% python3 -q
>>> import numpy as np
>>> import numpy.linalg as la
>>> np.set_printoptions(precision=2, suppress=True, linewidth=200)
>>> Q, _ = la.qr(np.array([[-0.2, 0.1, -0.5, -0.9],
...     [0.0, 1.5, 0.4, 0.2],
...     [0.2, -0.6, -0.7, 0.5],
...     [-0.2, 1.0, 0.4, -1.9],
...     [-0.7, 1.0, -1.4, 0.0],
...     [0.2, -0.4, -0.1, 0.3],
...     [-0.9, -0.9, -0.4, -0.1],
...     [-1.4, 1.1, -1.5, -0.2],
...     [1.4, -0.7, -0.7, -0.7],
...     [-0.1, -0.7, -0.4, 0.6],
...     [-0.4, 1.8, 1.6, 0.6],
...     [1.9, 0.1, 2.2, -1.9],
...     [-1.3, -0.1, 1.1, 0.3],
...     [-0.1, 1.0, -1.4, -0.6]]))
>>> data = Q @ Q.T
>>> data.round(2) + 0
array([[ 0.14, -0.07, -0.04,  0.21,  0.05, -0.04,  0.1 ,  0.12,  0.04, -0.04, -0.14,  0.06,  0.02,  0.09],
       [-0.07,  0.25, -0.04, -0.01,  0.1 , -0.02, -0.22,  0.05, -0.06, -0.07,  0.31,  0.01, -0.09,  0.1 ],
       [-0.04, -0.04,  0.09, -0.16,  0.01,  0.04, -0.02, -0.04,  0.08,  0.06, -0.1 , -0.11, -0.1 ,  0.01],
       [ 0.21, -0.01, -0.16,  0.47,  0.06, -0.1 ,  0.1 ,  0.18, -0.03, -0.14, -0.02,  0.28,  0.1 ,  0.13],
       [ 0.05,  0.1 ,  0.01,  0.06,  0.22, -0.03, -0.05,  0.23,  0.  , -0.03,  0.02, -0.19, -0.11,  0.22],
       [-0.04, -0.02,  0.04, -0.1 , -0.03,  0.03, -0.01, -0.06,  0.04,  0.04, -0.04, -0.03, -0.04, -0.03],
       [ 0.1 , -0.22, -0.02,  0.1 , -0.05, -0.01,  0.28,  0.08, -0.09,  0.05, -0.21, -0.1 ,  0.23, -0.09],
       [ 0.12,  0.05, -0.04,  0.18,  0.23, -0.06,  0.08,  0.34, -0.09, -0.04, -0.01, -0.23,  0.03,  0.21],
       [ 0.04, -0.06,  0.08, -0.03,  0.  ,  0.04, -0.09, -0.09,  0.3 ,  0.01, -0.24,  0.15, -0.3 ,  0.11],
       [-0.04, -0.07,  0.06, -0.14, -0.03,  0.04,  0.05, -0.04,  0.01,  0.07, -0.08, -0.13,  0.  , -0.06],
       [-0.14,  0.31, -0.1 , -0.02,  0.02, -0.04, -0.21, -0.01, -0.24, -0.08,  0.51,  0.04,  0.1 , -0.04],
       [ 0.06,  0.01, -0.11,  0.28, -0.19, -0.03, -0.1 , -0.23,  0.15, -0.13,  0.04,  0.62, -0.05, -0.05],
       [ 0.02, -0.09, -0.1 ,  0.1 , -0.11, -0.04,  0.23,  0.03, -0.3 ,  0.  ,  0.1 , -0.05,  0.42, -0.21],
       [ 0.09,  0.1 ,  0.01,  0.13,  0.22, -0.03, -0.09,  0.21,  0.11, -0.06, -0.04, -0.05, -0.21,  0.27]])
>>> vals, V = la.eigh(data)
>>> vals.sum(), np.trace(data)
(np.float64(4.0), np.float64(4.0))
>>> la.eigvalsh(data + 5 * np.eye(14))
array([5., 5., 5., 5., 5., 5., 5., 5., 5., 5., 6., 6., 6., 6.])
>>> np.round(la.eigvalsh(data @ data), 2) + 0
array([0., 0., 0., 0., 0., 0., 0., 0., 0., 0., 1., 1., 1., 1.])
>>> A = np.loadtxt("run2.csv", delimiter=",")
>>> A.round(2) + 0
array([[-1.12, -0.21,  2.33, -0.83,  4.16,  0.51,  0.  ],
       [ 1.5 , -0.37,  2.47,  0.22, -1.17,  1.75,  3.47],
       [ 3.74,  0.38, -2.3 , -0.67,  2.1 ,  0.66,  0.49],
       [ 1.12, -3.41,  0.81, -0.5 , -0.67,  1.98, -2.62],
       [ 0.  , -3.3 , -0.68,  2.01,  0.92, -2.51,  1.57],
       [ 0.56, -0.72,  0.67, -4.08, -0.77, -2.5 ,  0.47],
       [-2.43, -1.29, -2.57, -1.69,  0.11,  2.19,  1.78]])
>>> print(round(float(np.abs(la.eigvals(A)).max()), 2))
5.0
>>> np.round(np.trace(A), 2)
np.float64(-4.09)
>>> np.round(la.det(A), 2)
np.float64(78125.0)
>>> np.sort(np.abs(la.eigvals(A)))
array([5., 5., 5., 5., 5., 5., 5.])
>>> A2 = np.array([[2, 0, 1, 2, -2, -2],
...     [-1, -2, -2, -2, -1, 2],
...     [1, 2, -2, -1, -1, 2],
...     [-1, -2, -2, -2, 1, 2],
...     [1, 1, -1, 0, 1, 1],
...     [1, 2, -1, 1, -2, -1],
...     [1, 2, 1, 1, 2, -2],
...     [0, -2, 1, 0, 0, 0]])
>>> F = np.block([[np.zeros((8, 8)), A2], [A2.T, np.zeros((6, 6))]])
>>> F
array([[ 0.,  0.,  0.,  0.,  0.,  0.,  0.,  0.,  2.,  0.,  1.,  2., -2., -2.],
       [ 0.,  0.,  0.,  0.,  0.,  0.,  0.,  0., -1., -2., -2., -2., -1.,  2.],
       [ 0.,  0.,  0.,  0.,  0.,  0.,  0.,  0.,  1.,  2., -2., -1., -1.,  2.],
       [ 0.,  0.,  0.,  0.,  0.,  0.,  0.,  0., -1., -2., -2., -2.,  1.,  2.],
       [ 0.,  0.,  0.,  0.,  0.,  0.,  0.,  0.,  1.,  1., -1.,  0.,  1.,  1.],
       [ 0.,  0.,  0.,  0.,  0.,  0.,  0.,  0.,  1.,  2., -1.,  1., -2., -1.],
       [ 0.,  0.,  0.,  0.,  0.,  0.,  0.,  0.,  1.,  2.,  1.,  1.,  2., -2.],
       [ 0.,  0.,  0.,  0.,  0.,  0.,  0.,  0.,  0., -2.,  1.,  0.,  0.,  0.],
       [ 2., -1.,  1., -1.,  1.,  1.,  1.,  0.,  0.,  0.,  0.,  0.,  0.,  0.],
       [ 0., -2.,  2., -2.,  1.,  2.,  2., -2.,  0.,  0.,  0.,  0.,  0.,  0.],
       [ 1., -2., -2., -2., -1., -1.,  1.,  1.,  0.,  0.,  0.,  0.,  0.,  0.],
       [ 2., -2., -1., -2.,  0.,  1.,  1.,  0.,  0.,  0.,  0.,  0.,  0.,  0.],
       [-2., -1., -1.,  1.,  1., -2.,  2.,  0.,  0.,  0.,  0.,  0.,  0.,  0.],
       [-2.,  2.,  2.,  2.,  1., -1., -2.,  0.,  0.,  0.,  0.,  0.,  0.,  0.]])
>>> C2 = F.T @ F
>>> np.allclose(C2, C2.T)
True
>>> (F @ F.T).shape
(14, 14)
>>> vals, V = la.eigh(F)
>>> x0 = np.array([1, -3, 3, 0, 2, -1, -1, -2, -3, -2, 2, 0, -2, 2])
>>> x0 @ F @ x0
np.float64(-104.0)
>>> round(float(x0 @ F @ x0 / (x0 @ x0)), 2), round(float(vals[0]), 2), round(float(vals[-1]), 2)
(-1.93, -7.65, 7.65)
>>> K = np.load("w.npy")
>>> print(K)
[[ -1   3   2  -2  -3  -2  -2   2   1   3]
 [ -2   6   2  -2  -5  -5  -5   2  -1   3]
 [  1   7   2   1  -4  -8  -3   2  -1   6]
 [  1   9   1   4  -1  -9  -4   4  -4   3]
 [  0  11  -2   1   0  -7  -4   2  -1   2]
 [  2  13  -2   2   3  -8  -1   2   0   0]
 [  3  14   1   2   1 -11  -3   3   1   1]
 [  4  12  -1   3  -2 -12  -6   1   3  -2]
 [  5  15   0   3  -2 -14  -9   0   0  -3]
 [  4  12  -1   4   1 -12 -12   1   2  -6]
 [  6  10  -3   4   3 -10 -15   4   2  -4]
 [  5  11  -4   4   0 -13 -13   2   2  -5]
 [  7   9  -3   3  -1 -14 -15   0   5  -8]
 [  7   8  -2   5  -2 -13 -13   3   5  -9]
 [ 10  11  -5   3  -3 -16 -15   3   5  -9]
 [  9  14  -5   6  -4 -19 -14   2   6  -6]
 [  6  12  -5   5  -6 -20 -12   0   4  -7]
 [  3  12  -5   3  -7 -19  -9   1   4 -10]
 [  6   9  -8   2 -10 -16 -12   4   3 -11]
 [  8   7  -8   1 -12 -14 -10   5   3  -9]
 [  5   8  -6  -1 -10 -11 -12   5   3  -7]
 [  8   5  -3  -3 -12 -13 -11   7   6  -9]
 [  7   6  -4  -6 -13 -13 -13   4   6 -11]
 [  7   6  -2  -7 -13 -14 -10   4   8 -13]
 [  5   5   0 -10 -13 -13 -12   5  10 -15]
 [  4   5  -2  -9 -15 -15 -10   8  12 -17]
 [  6   8   0 -11 -18 -14 -11   6  10 -14]
 [  5  10   1  -9 -18 -11  -9   4  10 -11]
 [  6  13   3  -6 -16 -11 -12   2   8 -12]
 [  8  11   6  -7 -13 -10 -10   1   9  -9]
 [ 11  10   8  -6 -12  -7 -13   4   9  -6]
 [  9  10   8  -6 -14  -4 -15   3   9  -9]
 [  9  12  11  -7 -16  -1 -18   4   8 -11]
 [ 11  14  13  -4 -15  -2 -16   5   9 -10]
 [ 13  11  10  -7 -13   1 -16   5   8  -7]
 [ 14  10   8  -8 -10  -1 -17   4   6  -8]
 [ 13   8   9 -10  -8  -1 -14   2   9  -5]
 [ 15   8   7  -9  -9   1 -12  -1  12  -5]
 [ 18   7   8 -12  -6  -1 -14  -4  12  -2]
 [ 18   9   8 -13  -4   2 -11  -1  10   0]
 [ 17  10  11 -13  -4   1 -10   1   7   2]
 [ 17   8  11 -10  -5   0 -12   4   4  -1]
 [ 16   7  12  -7  -6   1 -13   5   3   1]]
>>> C2 = K.T @ K
>>> la.svd(K, compute_uv=False) ** 2
array([22789.67,  4735.4 ,  1949.64,   617.11,   415.77,   260.13,   139.7 ,    95.58,    92.07,    52.91])
>>> np.diag(C2)
array([3596, 4172, 1631, 1843, 3851, 5024, 5832,  554, 1887, 2758])
>>> Z = K[[2, 41]].astype(float)
>>> for _ in range(4):
...     lab = la.norm(K[:, None] - Z, axis=-1).argmin(axis=1)
...     Z = np.array([K[lab == j].mean(axis=0) for j in range(2)])
... 
>>> lab
array([0, 0, 0, 0, 0, 0, 0, 0, 0, 0, 0, 0, 0, 0, 0, 0, 0, 0, 0, 0, 0, 0, 1, 1, 1, 1, 1, 1, 1, 1, 1, 1, 1, 1, 1, 1, 1, 1, 1, 1, 1, 1, 1])
>>> np.bincount(lab)
array([22, 21])
>>> print(Z[1] - Z[0])
[  6.5   -0.96   8.5  -10.61  -8.02   6.76  -3.67   0.6    6.34  -3.81]
>>> lab = K[:, 3] > np.median(K[:, 3])
>>> r0 = K[lab].mean(axis=0) - K[~lab].mean(axis=0)
>>> r0
array([-6.53,  1.37, -8.07, 10.61,  8.45, -6.37,  3.68, -0.99, -6.41,  4.1 ])
>>> lab.astype(int)
array([1, 1, 1, 1, 1, 1, 1, 1, 1, 1, 1, 1, 1, 1, 1, 1, 1, 1, 1, 1, 1, 0, 0, 0, 0, 0, 0, 0, 0, 0, 0, 0, 0, 0, 0, 0, 0, 0, 0, 0, 0, 0, 0])
>>> m1 = np.array([[9, -5, 1, -2, -2, -2, -3, 4],
...     [-2, 5, -2, -4, -2, -2, 5, 2],
...     [0, 4, -1, 2, -3, 4, -5, -3],
...     [-1, 5, -5, -9, 1, -5, -2, 2],
...     [-3, 3, 0, -5, -1, -1, 1, -3],
...     [5, -2, 0, 4, -5, 12, -1, 5],
...     [-4, -4, -1, -3, -1, 0, -5, -4],
...     [0, -1, -5, -4, 2, 5, -1, 6]])
>>> m1
array([[ 9, -5,  1, -2, -2, -2, -3,  4],
       [-2,  5, -2, -4, -2, -2,  5,  2],
       [ 0,  4, -1,  2, -3,  4, -5, -3],
       [-1,  5, -5, -9,  1, -5, -2,  2],
       [-3,  3,  0, -5, -1, -1,  1, -3],
       [ 5, -2,  0,  4, -5, 12, -1,  5],
       [-4, -4, -1, -3, -1,  0, -5, -4],
       [ 0, -1, -5, -4,  2,  5, -1,  6]])
>>> A2 = m1 / la.norm(m1, axis=1, keepdims=True)
>>> C2 = A2 @ A2.T
>>> round(np.degrees(np.arccos(np.clip(C2[6, 1], -1, 1))), 2)
np.float64(109.95)
>>> la.norm(A2, axis=1)
array([1., 1., 1., 1., 1., 1., 1., 1.])
>>> np.argwhere(np.triu(np.abs(C2) > 0.95, 1))
array([], shape=(0, 2), dtype=int64)
>>> C2[6].round(2) + 0
array([-0.09, -0.34,  0.23,  0.14,  0.34, -0.24,  1.  ,  0.  ])
>>> mat = np.load("layer7.npy")
>>> mat
array([[ -2.76,  -8.87,  -7.86,   4.8 ,  -3.  ,  -3.41,  -4.77,  -4.31,  -2.66,  -1.65,  -2.96,  -8.32,   2.8 ],
       [  4.84,   6.86,   5.55,   7.18,  -3.  ,  10.59,   9.77,   8.51,   6.06,   2.44,  13.95,   6.81,   5.18],
       [  1.06,  -3.26,  -2.38,   7.66,  -3.  ,   2.79,  -0.59,   0.46,  -0.16,   0.61,   4.07,  -3.43,   5.66],
       [ -0.49,  -4.61,  -4.1 ,   5.82,  -3.  ,   0.6 ,  -1.02,  -0.8 ,  -0.41,  -0.39,   1.8 ,  -4.31,   3.82],
       [  2.93,   7.79,   4.84,   3.03,  -3.  ,   8.85,  12.77,   8.83,   7.86,   0.97,  12.8 ,   8.78,   1.03],
       [ -4.55,  -7.75,  -8.39,   0.73,  -3.  ,  -4.96,  -1.61,  -3.83,  -0.77,  -3.06,  -3.88,  -6.18,  -1.27],
       [ -5.46,  -4.32,  -7.1 ,  -3.42,  -3.  ,  -4.71,   3.89,  -1.5 ,   2.54,  -4.03,  -2.53,  -1.71,  -5.42],
       [ -2.06,  -4.68,  -5.14,   3.02,  -3.  ,  -1.13,   0.3 ,  -1.15,   0.38,  -1.53,   0.33,  -3.69,   1.02],
       [ -5.89, -10.63, -10.82,   0.38,  -3.  ,  -7.48,  -4.32,  -6.16,  -2.39,  -3.77,  -6.94,  -8.97,  -1.62],
       [ -1.12,  -3.26,  -3.77,   3.7 ,  -3.  ,   0.41,   1.39,   0.06,   1.03,  -0.97,   2.09,  -2.44,   1.7 ],
       [ -4.82,  -7.01,  -8.17,  -0.31,  -3.  ,  -4.99,  -0.36,  -3.34,  -0.02,  -3.33,  -3.67,  -5.19,  -2.31],
       [ -3.27,  -4.49,  -5.81,   0.68,  -3.  ,  -2.39,   1.67,  -1.23,   1.2 ,  -2.43,  -0.66,  -2.91,  -1.32],
       [ -4.22,  -9.3 ,  -9.03,   2.46,  -3.  ,  -5.17,  -4.03,  -4.89,  -2.22,  -2.68,  -4.57,  -8.16,   0.46],
       [ -1.64,   0.12,  -2.25,   0.29,  -3.  ,   1.07,   6.47,   2.42,   4.08,  -1.66,   3.76,   1.79,  -1.71],
       [ -6.92,  -8.94, -10.55,  -2.71,  -3.  ,  -7.98,  -1.09,  -5.12,  -0.45,  -4.67,  -6.8 ,  -6.51,  -4.71],
       [  0.24,   0.05,  -1.09,   3.76,  -3.  ,   3.1 ,   4.67,   2.72,   3.  ,  -0.28,   5.44,   0.86,   1.76],
       [ -6.45, -12.34, -12.11,   0.62,  -3.  ,  -8.7 ,  -6.16,  -7.51,  -3.49,  -4.02,  -8.53, -10.75,  -1.38],
       [ -4.9 ,  -1.7 ,  -5.32,  -4.31,  -3.  ,  -3.15,   6.96,   0.51,   4.38,  -3.87,  -0.35,   1.13,  -6.31],
       [ -0.4 ,  -2.28,  -2.77,   4.29,  -3.  ,   1.55,   2.08,   0.91,   1.45,  -0.54,   3.37,  -1.6 ,   2.29],
       [-10.81, -16.33, -17.06,  -4.41,  -3.  , -14.91,  -7.62, -11.2 ,  -4.37,  -6.83, -15.04, -13.47,  -6.41],
       [ -0.91,  -2.21,  -3.06,   3.31,  -3.  ,   1.02,   2.64,   0.87,   1.78,  -0.92,   2.95,  -1.28,   1.31],
       [ -6.27,  -2.29,  -6.51,  -6.38,  -3.  ,  -4.86,   7.4 ,  -0.17,   4.64,  -4.81,  -1.98,   1.06,  -8.38],
       [ -6.  ,  -9.13, -10.07,  -0.9 ,  -3.  ,  -7.04,  -2.18,  -5.09,  -1.11,  -3.99,  -6.08,  -7.15,  -2.9 ],
       [  0.22,  -1.43,  -1.91,   4.81,  -3.  ,   2.54,   2.66,   1.64,   1.8 ,  -0.16,   4.47,  -0.88,   2.81],
       [  3.09,   3.26,   2.47,   6.61,  -3.  ,   7.37,   6.45,   5.56,   4.07,   1.49,  10.06,   3.35,   4.61],
       [ -9.77, -13.14, -14.66,  -4.84,  -3.  , -12.62,  -4.22,  -8.7 ,  -2.33,  -6.37, -12.06, -10.18,  -6.84],
       [ -6.29,  -7.15,  -9.17,  -2.87,  -3.  ,  -6.64,   0.78,  -3.71,   0.67,  -4.38,  -5.08,  -4.68,  -4.87],
       [ -1.83,  -2.16,  -3.61,   1.61,  -3.  ,   0.04,   3.54,   0.74,   2.32,  -1.59,   2.15,  -0.81,  -0.39],
       [ -2.76,  -3.57,  -4.97,   0.95,  -3.  ,  -1.49,   2.46,  -0.46,   1.67,  -2.13,   0.41,  -2.06,  -1.05],
       [ -2.28,  -4.5 ,  -5.18,   2.49,  -3.  ,  -1.31,   0.75,  -1.05,   0.65,  -1.7 ,   0.24,  -3.38,   0.49],
       [ -0.25,   0.65,  -1.08,   2.44,  -3.  ,   2.78,   5.92,   3.06,   3.75,  -0.69,   5.37,   1.78,   0.44],
       [  3.83,   8.32,   5.7 ,   4.27,  -3.  ,  10.02,  12.68,   9.38,   7.81,   1.57,  13.95,   9.  ,   2.27]])
>>> rk = la.matrix_rank(mat)
>>> print(rk)
3
>>> ns = la.svd(mat)[2][rk:].T
>>> [int(la.matrix_rank(mat[:i])) for i in range(1, len(mat) + 1)]
[1, 2, 3, 3, 3, 3, 3, 3, 3, 3, 3, 3, 3, 3, 3, 3, 3, 3, 3, 3, 3, 3, 3, 3, 3, 3, 3, 3, 3, 3, 3, 3]
>>> [int(la.matrix_rank(mat[:, :j + 1])) for j in range(13)]
[1, 2, 3, 3, 3, 3, 3, 3, 3, 3, 3, 3, 3]
